% python3 -q
>>> import numpy as np
>>> np.set_printoptions(suppress=True, linewidth=140)
>>> X = np.load("layer13.npy")
>>> X
array([[ 0.024, -0.155, -0.014],
       [-4.216,  3.686,  4.578],
       [ 2.741, -2.263, -2.831],
       [-4.215,  3.556,  4.527],
       [ 7.023, -6.142, -7.339],
       [ 0.132,  0.073, -0.055],
       [-5.664,  4.869,  5.952],
       [ 1.332, -1.263, -1.24 ],
       [ 6.83 , -5.835, -7.402],
       [ 1.345, -1.245, -1.531],
       [ 2.788, -2.212, -2.958],
       [ 0.003,  0.009,  0.064],
       [ 2.859, -2.461, -2.963],
       [-4.219,  3.488,  4.431],
       [ 7.037, -6.108, -7.462],
       [ 2.919, -2.412, -3.084],
       [-0.055,  0.016, -0.085],
       [ 1.447, -1.242, -1.575],
       [-1.389,  1.153,  1.761]])
>>> Ac = X - X.mean(axis=0)
>>> Uu, sig, Vt = np.linalg.svd(Ac, full_matrices=False)
>>> np.linalg.matrix_rank(Ac)
np.int64(3)
>>> np.round(sig ** 2 / (sig ** 2).sum(), 3) + 0
array([1., 0., 0.])
>>> sig.round(3)
array([27.081,  0.431,  0.259])
>>> np.abs(Vt[0]).argmax()
np.int64(2)
>>> np.searchsorted(np.cumsum(sig ** 2) / (sig ** 2).sum(), 0.9) + 1
np.int64(1)
>>> round(float((sig ** 2).sum() ** 2 / (sig ** 4).sum()), 3)
1.001
>>> np.round(Ac.mean(axis=0), 3) + 0
array([0., 0., 0.])
>>> np.abs(Uu[:, 0]).argmax()
np.int64(6)
>>> out = X / np.linalg.norm(X, axis=1, keepdims=True)
>>> gram = out @ out.T
>>> gram[14].round(3)
array([ 0.649, -1.   ,  1.   , -1.   ,  1.   ,  0.466, -1.   ,  0.996,  1.   ,  0.999,  0.999, -0.662,  1.   , -1.   ,  1.   ,  1.   ,
        0.122,  1.   , -0.995])
>>> Uu, sig, Vt = np.linalg.svd(X)
>>> sig.round(3)
array([27.834,  0.445,  0.261])
>>> out = Uu[:, :1] @ np.diag(sig[:1]) @ Vt[:1]
>>> np.linalg.matrix_rank(out)
np.int64(1)
>>> out = X / np.sqrt((X ** 2).mean(axis=1, keepdims=True))
>>> np.linalg.matrix_rank(X - X.mean(axis=1, keepdims=True))
np.int64(2)
>>> np.linalg.matrix_rank(out) == np.linalg.matrix_rank(X)
np.True_
>>> feats = np.loadtxt("case14.csv", delimiter=",")
>>> feats.round(3)
array([[-16.153,  -3.379, -13.021],
       [ -6.527,  -2.42 ,  -5.965],
       [ -5.958,  -2.338,  -5.531],
       [ -5.818,  -2.316,  -5.423],
       [ -4.211,  -2.042,  -4.169],
       [ -4.056,  -2.011,  -4.045],
       [ -1.493,  -1.308,  -1.867],
       [ -0.388,  -0.607,  -0.663],
       [ -0.339,  -0.552,  -0.594],
       [ -0.232,  -0.412,  -0.429],
       [  0.305,   0.51 ,   0.543],
       [  0.615,   0.819,   0.956],
       [  0.669,   0.861,   1.02 ],
       [  3.897,   1.979,   3.918],
       [  4.494,   2.095,   4.393],
       [ 15.178,   3.304,  12.321],
       [ 17.7  ,   3.491,  14.128]])
>>> # rows and columns are dependent
>>> dist = np.linalg.norm(feats[:, None] - feats[None], axis=-1)
>>> np.unravel_index(dist.round(6).argmax(), dist.shape)
(np.int64(0), np.int64(16))
>>> dist[14].round(6).argsort(kind="stable")[:4]
array([14, 13, 12, 11])
>>> np.flatnonzero(dist[14] < dist.mean() / 2)
array([11, 12, 13, 14])
>>> (dist + 1e9 * np.eye(17)).round(6).argmin(axis=1)
array([ 1,  2,  3,  2,  5,  4,  7,  8,  7,  8, 11, 12, 11, 14, 13, 16, 15])
>>> J = np.array([[1, 0, 0], [0, 1, 0], [0, 0, 1]])
>>> # triangular
>>> vals, vecs = np.linalg.eig(J)
>>> np.round(np.sort(np.linalg.eigvals(J @ J)), 3)
array([1., 1., 1.])
>>> np.prod(vals)
np.float64(1.0)
>>> np.round(np.sort(np.linalg.eigvals(J.T)), 3)
array([1., 1., 1.])
>>> np.round(np.linalg.norm(J, axis=0), 3)
array([1., 1., 1.])
>>> J[:, 1] @ J[:, 0]
np.int64(0)
>>> J @ J.T
array([[1, 0, 0],
       [0, 1, 0],
       [0, 0, 1]])
>>> np.round(np.linalg.pinv(J), 3)
array([[1., 0., 0.],
       [0., 1., 0.],
       [0., 0., 1.]])
>>> data = np.loadtxt("run7.csv", delimiter=",")
>>> data.round(3)
array([[ 0.332,  0.434,  0.837],
       [-0.609,  0.777, -0.161],
       [ 0.72 ,  0.457, -0.523]])
>>> # columns are unit length and at right angles
>>> out = np.linalg.inv(data)
>>> np.round(np.linalg.inv(out), 3)
array([[ 0.332,  0.434,  0.837],
       [-0.609,  0.777, -0.161],
       [ 0.72 ,  0.457, -0.523]])
>>> np.round(np.linalg.det(data) * out, 3)
array([[-0.332,  0.609, -0.72 ],
       [-0.434, -0.777, -0.457],
       [-0.837,  0.161,  0.523]])
>>> round(np.linalg.slogdet(data)[0], 3)
np.float64(-1.0)
>>> out.round(3)
array([[ 0.332, -0.609,  0.72 ],
       [ 0.434,  0.777,  0.457],
       [ 0.837, -0.161, -0.523]])
>>> round(np.linalg.cond(data), 3)
np.float64(1.0)
>>> np.round(data @ out, 3) + 0
array([[1., 0., 0.],
       [0., 1., 0.],
       [0., 0., 1.]])
>>> np.round(out.T @ out, 3) + 0
array([[1., 0., 0.],
       [0., 1., 0.],
       [0., 0., 1.]])
>>> np.round(np.linalg.pinv(out), 3)
array([[ 0.332,  0.434,  0.837],
       [-0.609,  0.777, -0.161],
       [ 0.72 ,  0.457, -0.523]])
>>> vec = np.array([3, 2, -2])
>>> np.round(np.sort(np.abs(np.degrees(np.angle(np.linalg.eigvals(data))))), 3)
array([ 37.518,  37.518, 180.   ])
>>> np.round(np.abs(np.linalg.eigvals(data)), 3)
array([1., 1., 1.])
>>> round(float(np.linalg.det(data)), 3)
-1.0
>>> np.round(np.linalg.inv(data), 3)
array([[ 0.332, -0.609,  0.72 ],
       [ 0.434,  0.777,  0.457],
       [ 0.837, -0.161, -0.523]])
>>> 3 - np.linalg.matrix_rank(data - np.eye(3), tol=1e-8)
np.int64(0)
>>> np.round(data.mean(axis=0), 3)
array([0.148, 0.556, 0.051])
>>> np.round(np.linalg.svd(data, compute_uv=False), 3)
array([1., 1., 1.])
>>> data.shape
(3, 3)
>>> np.linalg.matrix_rank(data)
np.int64(3)
>>> np.round(data - data[0], 3)
array([[ 0.   ,  0.   ,  0.   ],
       [-0.942,  0.342, -0.998],
       [ 0.388,  0.023, -1.36 ]])
>>> np.round(np.poly(data), 3)
array([ 1.   , -0.586, -0.586,  1.   ])
>>> round(np.linalg.det(data.T), 3)
np.float64(-1.0)
>>> round(np.linalg.det(data[::-1]), 3)
np.float64(1.0)
>>> np.round(np.einsum("ii->", data), 3)
np.float64(0.586)
>>> np.round(np.kron(np.eye(2, dtype=int), data), 3)
array([[ 0.332,  0.434,  0.837,  0.   ,  0.   ,  0.   ],
       [-0.609,  0.777, -0.161, -0.   ,  0.   , -0.   ],
       [ 0.72 ,  0.457, -0.523,  0.   ,  0.   , -0.   ],
       [ 0.   ,  0.   ,  0.   ,  0.332,  0.434,  0.837],
       [-0.   ,  0.   , -0.   , -0.609,  0.777, -0.161],
       [ 0.   ,  0.   , -0.   ,  0.72 ,  0.457, -0.523]])
>>> W0 = np.load("x.npy")
>>> W0
array([[3., 1., 0.],
       [0., 3., 1.],
       [0., 0., 3.]])
>>> vals, vecs = np.linalg.eig(W0)
>>> W0 @ vecs[:, 0] - vals[0] * vecs[:, 0]
array([0., 0., 0.])
>>> vals
array([3., 3., 3.])
>>> proj = np.triu(np.array([[2, 0, 5], [2, 0, 5], [8, 2, 4]]), 1) + np.eye(3)
>>> out = proj @ W0 @ np.linalg.inv(proj)
>>> out
array([[ 3.,  1., -5.],
       [ 0.,  3.,  1.],
       [ 0.,  0.,  3.]])
>>> round(float(np.linalg.det(out)), 3)
27.0
>>> K = np.load("m.npy")
>>> K
array([[ 0,  2,  1],
       [ 1, -2, -1],
       [ 0,  0, -1]])
>>> u, v = K[0], K[1]
>>> u @ u
np.int64(5)
>>> p = (u @ v) / (u @ u) * u
>>> (v - p) @ u
np.float64(0.0)
>>> round(float(np.linalg.norm(u + v) ** 2 + np.linalg.norm(u - v) ** 2), 3)
22.0
>>> np.linalg.matrix_rank(np.outer(u, v))
np.int64(1)
>>> p
array([-0., -2., -1.])
>>> q, Rm = np.linalg.qr(W0)
>>> np.allclose(Rm.T @ Rm, W0.T @ W0)
True
>>> abs(Rm[0, 0]), round(float(np.linalg.norm(W0[:, 0])), 3)
(np.float64(3.0), 3.0)
>>> q
array([[ 1.,  0.,  0.],
       [-0.,  1.,  0.],
       [-0., -0.,  1.]])
>>> np.trace(q @ q.T)
np.float64(3.0)
>>> q.shape, Rm.shape
((3, 3), (3, 3))
>>> Rm
array([[3., 1., 0.],
       [0., 3., 1.],
       [0., 0., 3.]])
>>> u = np.array([1, 0, -1])
>>> out = K + np.outer(u, np.eye(3)[0])
>>> round(np.linalg.det(out) / np.linalg.det(K), 3), round(1 + np.linalg.solve(K, u)[0], 3)
(np.float64(2.0), np.float64(2.0))
>>> q, vecs = np.linalg.qr(K[:, :2])[0], np.linalg.qr(K[:, 2:])[0]
>>> sig = np.linalg.svd(q.T @ vecs, compute_uv=False)
>>> (sig > 0.9).sum()
np.int64(0)
>>> np.round(np.degrees(np.arccos(sig.clip(0, 1))), 3)
array([35.264])
>>> mat = np.load("block13.npy")
>>> mat
array([[ 0,  0,  0,  0,  0,  6],
       [ 0,  0,  0,  0,  2, -6],
       [ 0,  0,  0, -6, -4,  2],
       [ 0,  0,  3,  0,  0,  6],
       [ 0,  1, -3,  0,  2, -6],
       [-3, -2,  1, -6, -4,  2]])
>>> mat.reshape(-1, 2)
array([[ 0,  0],
       [ 0,  0],
       [ 0,  6],
       [ 0,  0],
       [ 0,  0],
       [ 2, -6],
       [ 0,  0],
       [ 0, -6],
       [-4,  2],
       [ 0,  0],
       [ 3,  0],
       [ 0,  6],
       [ 0,  1],
       [-3,  0],
       [ 2, -6],
       [-3, -2],
       [ 1, -6],
       [-4,  2]])
>>> blk = mat.reshape(6, 2, -1)
>>> blk.transpose(1, 0, 2)
array([[[ 0,  0,  0],
        [ 0,  0,  0],
        [ 0,  0,  0],
        [ 0,  0,  3],
        [ 0,  1, -3],
        [-3, -2,  1]],

       [[ 0,  0,  6],
        [ 0,  2, -6],
        [-6, -4,  2],
        [ 0,  0,  6],
        [ 0,  2, -6],
        [-6, -4,  2]]])
>>> blk.sum(axis=1)
array([[ 0,  0,  6],
       [ 0,  2, -6],
       [-6, -4,  2],
       [ 0,  0,  9],
       [ 0,  3, -9],
       [-9, -6,  3]])
>>> np.einsum("ihd,ihd->ih", blk, blk)
array([[ 0, 36],
       [ 0, 40],
       [ 0, 56],
       [ 9, 36],
       [10, 40],
       [14, 56]])
>>> out = mat / np.sqrt((mat ** 2).mean(axis=1, keepdims=True))
>>> np.round(np.linalg.norm(out, axis=1), 3)
array([2.449, 2.449, 2.449, 2.449, 2.449, 2.449])
>>> np.linalg.matrix_rank(mat - mat.mean(axis=1, keepdims=True))
np.int64(5)
>>> np.round(mat - mat.mean(axis=1, keepdims=True), 3)
array([[-1.   , -1.   , -1.   , -1.   , -1.   ,  5.   ],
       [ 0.667,  0.667,  0.667,  0.667,  2.667, -5.333],
       [ 1.333,  1.333,  1.333, -4.667, -2.667,  3.333],
       [-1.5  , -1.5  ,  1.5  , -1.5  , -1.5  ,  4.5  ],
       [ 1.   ,  2.   , -2.   ,  1.   ,  3.   , -5.   ],
       [-1.   ,  0.   ,  3.   , -4.   , -2.   ,  4.   ]])
>>> sig = 20 * 0.5 ** np.arange(3)
>>> q, _ = np.linalg.qr(np.array([[-2.0, -1.4, -0.6], [0.0, -0.5, 0.8], [3.1, 0.4, -0.2]]))
>>> rng = np.random.default_rng(31)
>>> M = rng.normal(size=(26, 3)) * sig @ q
>>> M.round(3)
array([[  6.837,   3.213,  -4.65 ],
       [ 11.612,  10.329, -14.038],
       [ -3.607, -15.722,   5.12 ],
       [ 15.219,   2.879, -21.527],
       [  8.374,   4.822,  -9.957],
       [ 16.469,  24.676, -19.569],
       [  0.912,   7.539,   2.864],
       [ -7.329,   2.232,  -2.254],
       [ -2.426,  13.274,   8.248],
       [  6.412,  -0.298,  -9.489],
       [  3.08 ,  14.284,   0.568],
       [ -1.472,  -6.499,  -7.175],
       [ -1.192, -15.398,   4.467],
       [ 20.924,  40.232,   3.066],
       [ -5.113,  -8.613,   9.118],
       [  9.714,  25.033,   1.157],
       [-12.119, -14.042,  -0.535],
       [ -1.88 ,   0.245,   7.175],
       [  8.991,  18.591,  -9.162],
       [ -2.972,   5.65 ,   4.409],
       [ -1.139,  -0.182,   3.904],
       [  1.117,   5.371,  -9.719],
       [ -9.465, -16.966,  -6.179],
       [-17.061, -36.455,  -3.891],
       [ 13.981,  28.122,   3.565],
       [-16.071, -30.946,   9.646]])
>>> blk = np.stack([data, 5 * data, data[::-1]])
>>> blk.shape
(3, 3, 3)
>>> np.round(np.linalg.norm(blk, axis=(1, 2)), 3)
array([1.732, 8.66 , 1.732])
>>> np.round(blk.sum(axis=0), 3)
array([[ 2.714,  3.061,  4.502],
       [-4.265,  5.436, -1.125],
       [ 4.652,  3.174, -2.298]])
>>> np.round(np.einsum("bij,cij->bc", blk, blk), 3)
array([[ 3., 15.,  1.],
       [15., 75.,  5.],
       [ 1.,  5.,  3.]])
